$ python3 -q
>>> import numpy as np
>>> from numpy import linalg as LA
>>> np.set_printoptions(precision=4, suppress=True, linewidth=120)
>>> J = np.load("block19.npy")
>>> print(J)
[[ 79. -18. -63. -45.  18.]
 [-18.   2.  14.  10.  -4.]
 [-63.  14.  47.  35. -14.]
 [-45.  10.  35.  23. -10.]
 [ 18.  -4. -14. -10.   2.]]
>>> f = np.array([0, 3, 1, 1, 1])
>>> M2 = J + np.outer(f, np.eye(5)[0])
>>> print(LA.matrix_rank(M2 - J))
1
>>> print(M2)
[[ 79. -18. -63. -45.  18.]
 [-15.   2.  14.  10.  -4.]
 [-62.  14.  47.  35. -14.]
 [-44.  10.  35.  23. -10.]
 [ 19.  -4. -14. -10.   2.]]
>>> print(LA.matrix_rank(LA.inv(M2) - LA.inv(J), tol=1e-8))
1
>>> print(round(LA.det(M2) / LA.det(J), 4), np.round(1 + LA.solve(J, f)[0], 4))
0.5528 0.5528
>>> ev, evecs = LA.eigh(J)
>>> vec = np.array([4, 3, 5, -5, 3])
>>> print(round(float(vec @ J @ vec / (vec @ vec)), 4), round(float(ev[0]), 4), ev[-1])
6.0476 -2.0 161.0
>>> print(evecs * np.maximum(ev, 0) @ evecs.T)
[[ 80.0061 -17.7791 -62.227  -44.4479  17.7791]
 [-17.7791   3.9509  13.8282   9.8773  -3.9509]
 [-62.227   13.8282  48.3988  34.5706 -13.8282]
 [-44.4479   9.8773  34.5706  24.6933  -9.8773]
 [ 17.7791  -3.9509 -13.8282  -9.8773   3.9509]]
>>> print(LA.eigvalsh(J[1:, 1:]))
[-2. -2. -2. 80.]
>>> print(vec @ J @ vec)
508.0
>>> print(round(np.log10(LA.cond(J))))
2
>>> print(np.argsort(-LA.norm(J, axis=0).round(6), kind="stable")[:3])
[0 2 3]
>>> print(round(LA.norm(J, 2) / LA.norm(J), 4))
0.9997
>>> print(LA.cond(J) > 100)
False
>>> A = np.loadtxt("test11.csv", delimiter=",")
>>> print(A)
[[ 0.1887  0.2274  0.0044]
 [ 0.6217  0.6006  0.0151]
 [-1.5447 -1.5915 -0.0248]
 [-1.3108 -1.2957  0.024 ]
 [-2.4869 -2.4123 -0.0192]
 [-1.2851 -1.3327  0.003 ]
 [ 2.0526  2.0603 -0.0036]
 [-2.0813 -2.0871  0.022 ]
 [-0.3668 -0.3019 -0.0007]
 [ 1.1084  1.1299 -0.0153]
 [-1.193  -1.2029 -0.0037]
 [ 1.2918  1.2913  0.0292]
 [ 0.2783  0.3343  0.0604]
 [ 1.1129  1.0849 -0.0317]]
>>> print(LA.cond(A) > 100)
False
>>> print(round(np.log10(LA.cond(A))))
2
>>> print(np.argsort(-LA.norm(A, axis=0).round(6), kind="stable")[:3])
[0 1 2]
>>> print([round(float(x), 4) for x in LA.svd(A, compute_uv=False)[:3]])
[7.2979, 0.1098, 0.0803]
>>> print(np.abs(LA.svd(A)[2][-1]))
[0.3779 0.3791 0.8447]
>>> vec = np.array([1, 3, 2])
>>> target = A @ vec
>>> print(np.round(LA.pinv(A) @ A, 4) + 0)
[[1. 0. 0.]
 [0. 1. 0.]
 [0. 0. 1.]]
>>> rng = np.random.default_rng(12)
>>> target = target + 0.02 * rng.normal(size=14)
>>> print(target)
[ 0.8796  2.4746 -6.354  -5.1354 -9.7298 -5.3013  8.2138 -8.325  -1.2761  4.4875 -4.8095  5.234   1.3638  4.3071]
>>> b, *_ = LA.lstsq(A, target)
>>> print([round(float(LA.norm(LA.solve(A.T @ A + lam * np.eye(3), A.T @ target))), 2) for lam in (0, 1, 10, 100)])
[3.58, 2.78, 2.38, 0.98]
>>> cen = (A - A.mean(axis=0)) / A.std(axis=0)
>>> print(cen.std(axis=0))
[1. 1. 1.]
>>> b = LA.lstsq(np.delete(cen, 2, axis=1), cen[:, 2])[0]
>>> print(np.abs(b).argmax())
1
>>> print(b)
[-8.8082  8.8786]
>>> M2 = np.array([[3]])
>>> C = np.array([[1, 2, 2, 1], [0, 0, 2, 1], [1, 0, 0, 2], [2, 0, 1, 0]])
>>> m1 = np.block([[M2, np.array([[-1, -1, -2, 1]])], [np.zeros((4, 1)), C]])
>>> print(m1)
[[ 3. -1. -1. -2.  1.]
 [ 0.  1.  2.  2.  1.]
 [ 0.  0.  0.  2.  1.]
 [ 0.  1.  0.  0.  2.]
 [ 0.  2.  0.  1.  0.]]
>>> q = m1.astype(float).copy()
>>> for j in range(5):
...     q[:, j] -= q[:, :j] @ (q[:, :j].T @ q[:, j])
...     q[:, j] /= LA.norm(q[:, j])
... 
>>> print(np.round(q.T @ q, 4) + 0)
[[1. 0. 0. 0. 0.]
 [0. 1. 0. 0. 0.]
 [0. 0. 1. 0. 0.]
 [0. 0. 0. 1. 0.]
 [0. 0. 0. 0. 1.]]
>>> print(q.round(4) + 0)
[[ 1.      0.      0.      0.      0.    ]
 [ 0.      0.4082  0.9129  0.      0.    ]
 [ 0.      0.      0.      0.9759  0.2182]
 [ 0.      0.4082 -0.1826 -0.1952  0.8729]
 [ 0.      0.8165 -0.3651  0.0976 -0.4364]]
>>> M2 = LA.inv(m1)
>>> print(round(float(LA.slogdet(m1)[0]), 4))
-1.0
>>> print(LA.inv(M2))
[[ 3. -1. -1. -2.  1.]
 [ 0.  1.  2.  2.  1.]
 [ 0.  0.  0.  2.  1.]
 [ 0.  1.  0.  0.  2.]
 [ 0.  2.  0.  1.  0.]]
>>> print(LA.det(m1) * M2)
[[-18.  -9.  -3.  15. -12.]
 [ -0.  -0.  12.  -6. -24.]
 [ -0. -27.  21.   3.  12.]
 [ -0.  -0. -24.  12.  -6.]
 [ -0.  -0.  -6. -24.  12.]]
>>> print(M2)
[[ 0.3333  0.1667  0.0556 -0.2778  0.2222]
 [ 0.      0.     -0.2222  0.1111  0.4444]
 [ 0.      0.5    -0.3889 -0.0556 -0.2222]
 [ 0.      0.      0.4444 -0.2222  0.1111]
 [ 0.      0.      0.1111  0.4444 -0.2222]]
>>> print(np.allclose(M2, m1.T))
False
>>> print(np.round(LA.det(m1) * LA.det(M2), 4))
1.0
>>> feats = np.load("arr.npy")
>>> print(feats)
[[ 1.7766  0.4171  0.157   0.7205]
 [ 1.6486  0.8813  0.9378  0.9851]
 [-0.3913 -0.4269  0.3474  0.1462]
 [-0.4137  0.1826  1.1435 -0.6799]
 [ 0.0372  0.3726 -0.3283 -0.1874]]
>>> vec = np.array([-2, 8, 7, -2])
>>> target = feats @ vec
>>> print(np.round(LA.pinv(feats) @ feats, 4) + 0)
[[1. 0. 0. 0.]
 [0. 1. 0. 0.]
 [0. 0. 1. 0.]
 [0. 0. 0. 1.]]
>>> target = target + 0.3 * rng.normal(size=5)
>>> print(target)
[-0.8305  8.8802 -0.2271 11.9373  0.9657]
>>> b, *_ = LA.lstsq(feats, target)
>>> print(b.round())
[-3.  9.  7. -1.]
>>> print(round(float(LA.norm(target - feats @ b)), 4))
0.0602
>>> print(np.round(feats.T @ (target - feats @ b), 4) + 0)
[0. 0. 0. 0.]
>>> W0 = np.vander(np.arange(2) - 1, 4, increasing=True)
>>> print(W0)
[[ 1 -1  1 -1]
 [ 1  0  0  0]]
>>> f = np.array([1, 2, -2])
>>> print(np.array([np.convolve(row, f, "same") for row in W0]))
[[ 1 -3  3 -4]
 [ 2 -2  0  0]]
>>> print(np.correlate(W0[1], W0[0], "full"))
[-1  1 -1  1  0  0  0]
>>> print(np.cross(W0[1, :3], W0[0, :3]))
[ 0 -1 -1]
>>> arr = np.array([[2, 0, 0], [-1, -1, 0], [1, -1, 0]])
>>> # rank 2
>>> print([round(float(x), 4) for x in LA.svd(arr, compute_uv=False)[:3]])
[2.4495, 1.4142, 0.0]
>>> r = LA.matrix_rank(arr)
>>> print(r)
2
>>> null = LA.svd(arr)[2][r:].T
>>> print(np.allclose(arr @ null, 0))
True
>>> print([int(LA.matrix_rank(arr[:, :j + 1])) for j in range(3)])
[1, 2, 2]
>>> print([int(LA.matrix_rank(np.delete(arr, i, axis=0))) for i in range(3)])
[2, 2, 2]
>>> f = np.array([2, -2])
>>> print(np.array([np.convolve(row, f, "same") for row in arr]))
[[ 4 -4  0]
 [-2  0  2]
 [ 2 -4  2]]
>>> print(np.cross(arr[2, :3], arr[1, :3]))
[ 0  0 -2]
>>> print(np.polyval(f, arr[2]))
[ 0 -4 -2]
>>> K = np.array([[162, 72, 144, 18],
...     [72, 32, 64, 8],
...     [144, 64, 130, 10],
...     [18, 8, 10, 20]])
>>> print((K + K.T) / 2)
[[162.  72. 144.  18.]
 [ 72.  32.  64.   8.]
 [144.  64. 130.  10.]
 [ 18.   8.  10.  20.]]
>>> print(LA.matrix_power(K, 2))
[[52488 23328 46836  5292]
 [23328 10368 20816  2352]
 [46836 20816 41832  4604]
 [ 5292  2352  4604   888]]
>>> E = (rng.random((5, 5)) < 0.3) + np.eye(5)
>>> E /= E.sum(axis=1, keepdims=True)
>>> print(E)
[[1.     0.     0.     0.     0.    ]
 [0.5    0.5    0.     0.     0.    ]
 [0.3333 0.     0.3333 0.     0.3333]
 [0.25   0.     0.25   0.25   0.25  ]
 [0.     0.     0.     0.5    0.5   ]]
>>> vec = np.array([-2, 0, 0, 1, -1])
>>> target = E @ vec
>>> print(target)
[-2.  -1.  -1.  -0.5  0. ]
>>> print(np.round(LA.solve(E, target + E[:, 1]), 4) + 0)
[-2.  1.  0.  1. -1.]
>>> print(LA.solve(E.T, E[4]))
[0. 0. 0. 0. 1.]
>>> q = E.astype(float).copy()
>>> for j in range(5):
...     q[:, j] -= q[:, :j] @ (q[:, :j].T @ q[:, j])
...     q[:, j] /= LA.norm(q[:, j])
... 
>>> print(np.round(q.T @ q, 4) + 0)
[[1. 0. 0. 0. 0.]
 [0. 1. 0. 0. 0.]
 [0. 0. 1. 0. 0.]
 [0. 0. 0. 1. 0.]
 [0. 0. 0. 0. 1.]]
>>> f = np.array([-3, 1])
>>> print(np.cross(E[3, :3], E[0, :3]))
[0.   0.25 0.  ]
>>> print(np.polyval(f, E[3]))
[0.25 1.   0.25 0.25 0.25]
>>> print(np.correlate(E[3], E[0], "full"))
[0.   0.   0.   0.   0.25 0.   0.25 0.25 0.25]
>>> hat = np.triu(np.array([[1, 0, 1, 2, 3],
...     [1, 1, 2, 2, 2],
...     [0, 3, 1, 2, 1],
...     [3, 2, 0, 1, 3],
...     [3, 2, 0, 0, 0]]), 1) + np.eye(5)
>>> M2 = hat @ E @ LA.inv(hat)
>>> print(round(float(np.trace(M2)), 4), round(float(np.trace(E)), 4))
2.5833 2.5833
>>> print(hat @ E - E @ hat)
[[ 0.8333  0.     -0.1667  0.     -0.6667]
 [ 1.1667  0.     -0.3333 -0.5    -0.3333]
 [ 0.5     0.      0.1667 -0.3333 -0.3333]
 [ 0.      0.     -0.25    0.5    -0.25  ]
 [ 0.      0.      0.      0.     -1.5   ]]
>>> print(M2)
[[ 1.8333  0.     -1.      0.3333 -3.1667]
 [ 1.6667  0.5    -1.5     0.1667 -2.8333]
 [ 0.8333  0.      0.     -0.6667  0.8333]
 [ 0.25    0.      0.      1.25   -2.75  ]
 [ 0.      0.      0.      0.5    -1.    ]]
